% python3 -q
>>> import numpy as np
>>> np.set_printoptions(precision=3, suppress=True, linewidth=200, floatmode="fixed")
>>> tidy = lambda a: np.round(a, 3) + 0
>>> W0 = np.loadtxt("case6.csv", delimiter=",")
>>> W0
array([[-0.837,  0.397,  0.300, -0.938,  0.956,  0.984,  0.827,  0.680],
       [ 0.831, -0.909,  0.941, -0.954, -0.978,  0.998,  0.938,  0.983],
       [-0.462, -0.030,  0.592, -0.726,  0.485,  0.883,  0.363,  0.706],
       [-0.721,  0.854, -0.831,  0.991,  0.885, -1.000, -0.994, -0.977],
       [ 0.843,  0.070, -0.804,  0.999, -0.955, -1.000, -0.995, -0.980],
       [-0.380,  0.273, -0.363, -0.592,  0.721,  0.731,  0.680, -0.070],
       [ 0.766, -0.454, -0.282,  0.235, -0.869, -0.110,  0.414, -0.207],
       [ 0.030, -0.686,  0.960, -0.915, -0.653,  0.991,  0.537,  0.978],
       [-0.804,  0.454,  0.090, -0.845,  0.945,  0.930,  0.670,  0.430],
       [ 0.859, -0.623, -0.757, -0.972, -0.706,  0.999,  0.999,  0.254],
       [ 0.110, -0.388,  0.405, -0.927, -0.060,  0.991,  0.937,  0.786],
       [ 0.691,  0.178, -0.774,  0.994, -0.845, -1.000, -0.981, -0.962],
       [-0.896,  0.653,  0.585,  0.726,  0.909, -0.951, -0.979, -0.030],
       [ 0.530, -0.446, -0.282, -0.938, -0.327,  0.994,  0.987,  0.515],
       [ 0.943, -0.821,  0.523,  0.641, -0.995, -0.558, -0.319,  0.354],
       [ 0.544,  0.000,  0.168,  0.998, -0.927, -1.000, -0.999, -0.843],
       [-0.508,  0.670, -0.273,  0.995,  0.327, -1.000, -0.999, -0.920],
       [-0.100, -0.405,  0.901, -0.119, -0.558,  0.300, -0.696,  0.845],
       [ 0.040, -0.119,  0.462,  0.478, -0.405, -0.647, -0.721,  0.188],
       [ 0.245, -0.623,  0.811, -0.938, -0.551,  0.994,  0.892,  0.933],
       [ 0.789, -0.696,  0.245, -0.778, -0.896,  0.965,  0.926,  0.653],
       [-0.973,  0.881, -0.623, -0.856,  0.999,  0.869,  0.680, -0.310],
       [ 0.896, -0.876,  0.766, -0.845, -0.982,  0.987,  0.919,  0.910],
       [-0.080, -0.558,  0.909, -0.909, -0.380,  0.988,  0.647,  0.954],
       [ 0.405, -0.178, -0.544, -0.726, -0.100,  0.912,  0.935, -0.050],
       [-0.686,  0.380,  0.397,  0.197,  0.731, -0.485, -0.740,  0.149],
       [ 0.070,  0.515, -0.869,  0.901,  0.310, -0.986, -0.691, -0.935],
       [ 0.354, -0.235,  0.485,  0.845, -0.786, -0.949, -0.922, -0.050],
       [-0.951,  0.947, -0.919,  0.885,  0.997, -0.995, -0.923, -0.971],
       [-0.508,  0.778, -0.961,  0.508,  0.940, -0.851,  0.291, -0.956],
       [-0.100, -0.470,  0.786, -0.951, -0.060,  0.995,  0.892,  0.926],
       [-0.848,  0.686, -0.188,  0.159,  0.952, -0.572, -0.623, -0.363],
       [ 0.635, -0.020, -0.843,  0.310, -0.438, -0.388,  0.670, -0.778]])
>>> x0 = np.array([2, 2, 1, -4, 4, -4, -2, -3])
>>> rhs = W0 @ x0
>>> coef, lr = np.zeros(8), 1 / np.linalg.norm(W0, 2) ** 2
>>> for i in range(4):
...     coef -= lr * W0.T @ (W0 @ coef - rhs)
...     if i % 1 == 0: print(i, round(np.linalg.norm(W0 @ coef - rhs), 3))
... 
0 7.67
1 5.267
2 4.096
3 3.589
>>> tidy(np.linalg.cond(W0))
np.float64(27.265)
>>> rng = np.random.default_rng(614)
>>> mat = rng.normal(size=(21, 6))
>>> mat = 20 * mat / np.linalg.norm(mat, axis=1, keepdims=True)
>>> tidy(mat)
array([[-13.011,  -6.672,  -5.865,   0.417,   0.227,  12.312],
       [-10.534,  -0.962,  11.619,  11.004,   3.928,   4.073],
       [  6.168,  -7.280, -13.934,  -4.442,   9.731,  -0.612],
       [ 12.328,   5.121,  -1.593, -11.397,  -1.816,  -9.277],
       [  2.237,  11.942,  -1.965,  12.484,  -1.426,   9.520],
       [ -7.382,   6.764,  -0.013,  -2.210, -16.982,   2.542],
       [  0.071,  14.616,   2.451,   8.674,  -5.498,   8.654],
       [-12.937,  -8.382,  -1.486,  -4.454,  10.370,  -5.727],
       [ 16.781,   1.204,   1.374,   8.438,  -6.039,   2.721],
       [  6.804, -11.551,   4.316,   0.216,   6.855, -12.435],
       [  3.546,  -3.176,  13.005,  -6.095,  -3.927,  12.476],
       [  8.939,   4.861,  15.948,  -1.978,   1.818,  -5.908],
       [  3.782,  -3.742,  13.897,   1.800,  -8.852,   9.847],
       [  1.612,   0.552, -14.191,  -6.424,   4.153,  11.713],
       [ -2.556,   7.643, -13.857,   9.920,   1.994,   6.376],
       [  4.221,  14.744,   0.420,   9.692,   1.832,  -8.205],
       [  8.930, -16.409,   1.985,  -3.971,  -5.564,  -0.595],
       [ -3.726, -15.221,  -8.070,  -6.088,  -4.691,   5.498],
       [ 10.612,   2.932,   4.896,   5.988, -12.624,   7.720],
       [  4.231,  -4.120,   3.290,  18.676,  -1.494,   1.805],
       [ -7.336,   2.418,  10.518,  -2.519,   2.385, -14.754]])
>>> hat = mat @ np.linalg.solve(mat.T @ mat, mat.T)
>>> np.allclose(hat @ hat, hat)
True
>>> tidy(np.trace(hat))
np.float64(6.0)
>>> np.linalg.matrix_rank(np.eye(21) - hat)
np.int64(15)
>>> A2 = np.c_[mat[:, :1] @ np.array([[2]]), np.array([3, -2, 5, 0, -5, -1, 3, -2, 3, -2, -2, 0, -1, 3, -2, -5, 1, -4, -2, -1, 0])]
>>> tidy(A2)
array([[-26.022,   3.000],
       [-21.068,  -2.000],
       [ 12.337,   5.000],
       [ 24.656,   0.000],
       [  4.475,  -5.000],
       [-14.765,  -1.000],
       [  0.142,   3.000],
       [-25.874,  -2.000],
       [ 33.561,   3.000],
       [ 13.607,  -2.000],
       [  7.091,  -2.000],
       [ 17.878,   0.000],
       [  7.563,  -1.000],
       [  3.225,   3.000],
       [ -5.112,  -2.000],
       [  8.441,  -5.000],
       [ 17.860,   1.000],
       [ -7.453,  -4.000],
       [ 21.223,  -2.000],
       [  8.463,  -1.000],
       [-14.671,   0.000]])
>>> np.linalg.matrix_rank(np.c_[mat, A2])
np.int64(7)
>>> tidy(np.linalg.norm(A2 - mat @ np.linalg.lstsq(mat, A2)[0], axis=0))
array([ 0.000, 11.180])
>>> Z = np.sign(np.array([[0, 1, 1, 0], [2, 0, 0, 3], [1, 1, 0, 2], [1, 3, 1, 0]]))
>>> A2 = (np.tril(Z, -1) + np.eye(4)) @ (np.triu(Z, 1) + np.eye(4))
>>> vals = np.array([-5, 2, 2, 1])
>>> m1 = np.rint(A2 * vals @ np.linalg.inv(A2)) + 0
>>> m1
array([[-12.000,   0.000,  21.000, -14.000],
       [-14.000,   2.000,  22.000, -15.000],
       [-14.000,   0.000,  25.000, -16.000],
       [-14.000,   0.000,  24.000, -15.000]])
>>> [round(float(x), 3) for x in np.linalg.svd(m1, compute_uv=False)[:3]]
[61.312, 2.091, 0.654]
>>> tidy(np.linalg.norm(m1, 2) / np.linalg.norm(m1))
np.float64(0.999)
>>> tidy(np.abs(np.linalg.svd(m1)[2][-1]))
array([0.609, 0.556, 0.508, 0.249])
>>> E = np.loadtxt("x.csv", delimiter=",")
>>> E
array([[1.000, 0.500, 0.250],
       [0.500, 1.000, 0.500],
       [0.250, 0.500, 1.000]])
>>> x0 = np.array([0, 3, 3])
>>> h1 = np.maximum(E @ x0, 0)
>>> tidy(np.tanh(E @ x0))
array([0.978, 1.000, 1.000])
>>> E * (h1 > 1e-9)[:, None]
array([[1.000, 0.500, 0.250],
       [0.500, 1.000, 0.500],
       [0.250, 0.500, 1.000]])
>>> x0 = np.array([3, 3, 2])
>>> rhs = E @ x0
>>> coef, lr = np.zeros(3), 1 / np.linalg.norm(E, 2) ** 2
>>> for i in range(30):
...     coef -= lr * E.T @ (E @ coef - rhs)
...     if i % 10 == 0: print(i, round(np.linalg.norm(E @ coef - rhs), 3))
... 
0 0.443
10 0.073
20 0.012
>>> tidy(coef)
array([3.001, 2.995, 2.005])
>>> tidy(np.linalg.cond(E))
np.float64(4.529)
>>> q, r_ = np.linalg.qr(m1)
>>> tidy(q @ r_)
array([[-12.000,   0.000,  21.000, -14.000],
       [-14.000,   2.000,  22.000, -15.000],
       [-14.000,   0.000,  25.000, -16.000],
       [-14.000,   0.000,  24.000, -15.000]])
>>> tidy(q)
array([[-0.444,  0.268,  0.000, -0.855],
       [-0.517, -0.856,  0.000,  0.000],
       [-0.517,  0.313, -0.707,  0.367],
       [-0.517,  0.313,  0.707,  0.367]])
>>> q.shape, r_.shape
((4, 4), (4, 4))
>>> tidy(q.T @ q)
array([[1.000, 0.000, 0.000, 0.000],
       [0.000, 1.000, 0.000, 0.000],
       [0.000, 0.000, 1.000, 0.000],
       [0.000, 0.000, 0.000, 1.000]])
>>> x0 = np.ones(3)
>>> for _ in range(7):
...     x0 = E @ x0
...     x0 /= np.linalg.norm(x0)
...     print(round(x0 @ E @ x0, 3))
... 
1.843
1.843
1.843
1.843
1.843
1.843
1.843
>>> tidy(np.linalg.eigvalsh(E)[-1])
np.float64(1.843)
>>> tidy(np.linalg.norm(E, 1)), tidy(np.linalg.norm(E, np.inf))
(np.float64(2.0), np.float64(2.0))
>>> tidy(np.linalg.norm(E[2] - E[1]))
np.float64(0.75)
>>> E[2] @ E[1]
np.float64(1.125)
>>> tidy(np.linalg.norm(E) ** 2 / np.linalg.norm(E, 2) ** 2)
np.float64(1.214)
>>> tidy(np.linalg.norm(E, "nuc"))
np.float64(3.0)
>>> tidy(np.linalg.norm(E, axis=1))
array([1.146, 1.225, 1.146])
>>> tidy(np.linalg.norm(E, 2))
np.float64(1.843)
>>> M = np.array([[1, 0, 0, 0, 0, 0],
...     [-1, 1, 0, 0, 0, 0],
...     [1, 2, 1, 0, 0, 0],
...     [-3, 2, 3, 1, 0, 0],
...     [2, 1, -1, -2, 1, 0],
...     [-1, -2, -3, 3, 2, 1]])
>>> M
array([[ 1,  0,  0,  0,  0,  0],
       [-1,  1,  0,  0,  0,  0],
       [ 1,  2,  1,  0,  0,  0],
       [-3,  2,  3,  1,  0,  0],
       [ 2,  1, -1, -2,  1,  0],
       [-1, -2, -3,  3,  2,  1]])
>>> # triangular, det is the product of the diagonal
>>> left, sigma, Vt = np.linalg.svd(M)
>>> tidy(sigma)
array([6.003, 5.175, 2.357, 1.463, 0.705, 0.013])
>>> A2 = left[:, :5] @ np.diag(sigma[:5]) @ Vt[:5]
>>> tidy(np.abs(M - A2).max())
np.float64(0.011)
>>> np.linalg.matrix_rank(M, rtol=0.05)
np.int64(5)
>>> tidy(np.linalg.norm(M - A2) / np.linalg.norm(M))
np.float64(0.002)
>>> [int(np.linalg.matrix_rank(np.linalg.matrix_power(M, p))) for p in range(1, 7)]
[6, 6, 6, 6, 6, 6]
>>> F = np.loadtxt("block8.csv", delimiter=",")
>>> F
array([[ 0.000, -3.000,  0.000,  0.000, -2.000,  0.000,  0.000,  0.000,  0.000],
       [ 0.000,  0.000,  5.000, -5.000,  0.000,  0.000,  0.000,  0.000,  0.000],
       [ 0.000, -1.000,  0.000,  0.000,  0.000,  3.000,  0.000,  0.000,  0.000],
       [ 0.000,  0.000,  0.000,  0.000,  0.000, -1.000,  4.000, -2.000,  0.000]])
>>> x0 = np.array([5, 0, 4, 2, 5, 3, 3, 1, -1])
>>> F @ np.eye(9)[1]
array([-3.000,  0.000, -1.000,  0.000])
>>> np.sign((F @ x0).round(6))
array([-1.000,  1.000,  1.000,  1.000])
>>> F @ x0
array([-10.000,  10.000,   9.000,   7.000])
>>> F @ np.ones(9)
array([-5.000,  0.000,  2.000,  1.000])
>>> F * x0
array([[  0.000,  -0.000,   0.000,   0.000, -10.000,   0.000,   0.000,   0.000,  -0.000],
       [  0.000,   0.000,  20.000, -10.000,   0.000,   0.000,   0.000,   0.000,  -0.000],
       [  0.000,  -0.000,   0.000,   0.000,   0.000,   9.000,   0.000,   0.000,  -0.000],
       [  0.000,   0.000,   0.000,   0.000,   0.000,  -3.000,  12.000,  -2.000,  -0.000]])
>>> np.einsum("ij,j->i", F, x0)
array([-10.000,  10.000,   9.000,   7.000])
>>> G = F.T @ F
>>> (F @ F.T).shape
(4, 4)
>>> np.allclose(G, G.T)
True
>>> tidy(np.linalg.eigvalsh(G)[::-1])
array([50.000, 21.832, 14.522,  7.645,  0.000,  0.000,  0.000,  0.000,  0.000])
>>> np.linalg.matrix_rank(G)
np.int64(4)
>>> data = np.loadtxt("arr.csv", delimiter=",")
>>> data
array([[  3.899,  10.943,  -1.718,  -4.389],
       [ -0.670,  -2.202,   4.963,  -0.366],
       [ -1.490,  11.756,  13.454,   1.718],
       [  4.606,  -6.554,  -1.133,  15.590],
       [  2.024,   7.092,   7.451,  -6.327],
       [ 13.477,  -7.492,  -4.397,   6.895],
       [ -8.922,   1.243,   0.714,  -1.535],
       [-13.586,  -1.041,  17.454,   4.679],
       [ -4.431, -14.609,  -2.908,  -5.791],
       [ -5.088,  14.057,  -7.910,  12.652],
       [  6.613,   2.159, -10.016,  -6.635],
       [  9.012,   6.585,  -5.486,  -7.683],
       [  6.700,  -1.275, -13.994,  -6.399],
       [  9.353,   1.720, -12.391,  -8.135],
       [-11.867,   0.439, -12.534,   5.611],
       [  4.294,   3.636,   2.894,   3.230],
       [ -4.741,   1.947,  -5.084,  -0.281],
       [ -6.949,  -5.939,  17.269,  -0.388],
       [ 10.691,  -4.068,  -2.595,   2.030],
       [ -5.853,   4.962,  -5.183,   3.671],
       [  0.967,   7.489,  -1.877,  -5.418],
       [  4.368, -17.795,  -9.391,   5.086],
       [-14.042,   8.491,  -9.419,   4.046],
       [  7.761,  13.160,  -8.321,  22.522],
       [ -7.981,   3.332,  -6.049,   4.276],
       [ 11.108,   1.313, -17.541, -10.915],
       [ -0.480,   5.069,  -8.902,  -7.443],
       [  0.300, -10.473,  -5.283,   5.766],
       [ -7.724,   0.741,  -4.703,  -3.927],
       [  8.539,   2.784,   2.284,  -6.830],
       [-11.943,  -2.362,  -2.337,  -4.096],
       [ 11.564,   0.684,  16.662,   3.461],
       [ -5.161,  -2.397,  -0.755,   0.238]])
>>> G = np.cov(data, rowvar=False)
>>> np.argsort(-data.std(axis=0).round(6), kind="stable")
array([2, 0, 3, 1])
>>> A2 = np.c_[data[:, :3] @ np.array([[6, 4, 5], [-3, -6, -1], [1, -7, 6]]), np.array([-1, 3, 0, -2, -3, 2, 0, 1, -2, 3, 0, -2, 1, 0, 1, -3, 0, -1, -1, 2, -3, 3, -1, -2, -3, -1, 2, -3, 2, -1, 3, -1, -1])]
>>> tidy(A2)
array([[ -11.153,  -38.036,   -1.756,   -1.000],
       [   7.549,  -24.209,   28.630,    3.000],
       [ -30.754, -170.674,   61.518,    0.000],
       [  46.165,   65.679,   22.786,   -2.000],
       [  -1.681,  -86.613,   47.734,   -3.000],
       [  98.941,  129.639,   48.495,    2.000],
       [ -56.547,  -48.144,  -41.569,    0.000],
       [ -60.939, -170.276,   37.835,    1.000],
       [  14.333,   90.286,  -24.994,   -2.000],
       [ -80.609,  -49.324,  -86.957,    3.000],
       [  23.185,   83.610,  -29.190,    0.000],
       [  28.831,   34.940,    5.559,   -2.000],
       [  30.031,  132.408,  -49.189,    1.000],
       [  38.567,  113.829,  -29.301,    0.000],
       [ -85.053,   37.636, -134.978,    1.000],
       [  17.750,  -24.898,   35.198,   -3.000],
       [ -39.371,    4.942,  -56.156,    0.000],
       [  -6.608, -113.045,   74.808,   -1.000],
       [  73.755,   85.337,   41.953,   -1.000],
       [ -55.187,  -16.903,  -65.325,    2.000],
       [ -18.542,  -27.927,  -13.916,   -3.000],
       [  70.202,  189.979,  -16.711,    3.000],
       [-119.144,  -41.181, -135.215,   -1.000],
       [  -1.235,   10.331,  -24.281,   -2.000],
       [ -63.931,   -9.573,  -79.531,   -3.000],
       [  45.168,  159.341,  -51.019,   -1.000],
       [ -26.989,   29.980,  -60.881,    2.000],
       [  27.936,  101.019,  -19.725,   -3.000],
       [ -53.270,   -2.421,  -67.579,    2.000],
       [  45.166,    1.464,   53.615,   -1.000],
       [ -66.909,  -17.241,  -71.375,    3.000],
       [  83.994,  -74.482,  157.108,   -1.000],
       [ -24.530,   -0.977,  -27.938,   -1.000]])
>>> np.linalg.matrix_rank(A2)
np.int64(4)
>>> tidy(np.linalg.lstsq(data, A2[:, 0])[0])
array([ 6.000, -3.000,  1.000,  0.000])
>>> tidy(np.linalg.norm(np.linalg.qr(data)[0].T @ A2, axis=0) ** 2 / ((A2 ** 2).sum(axis=0) + 1e-12))
array([1.000, 1.000, 1.000, 0.091])
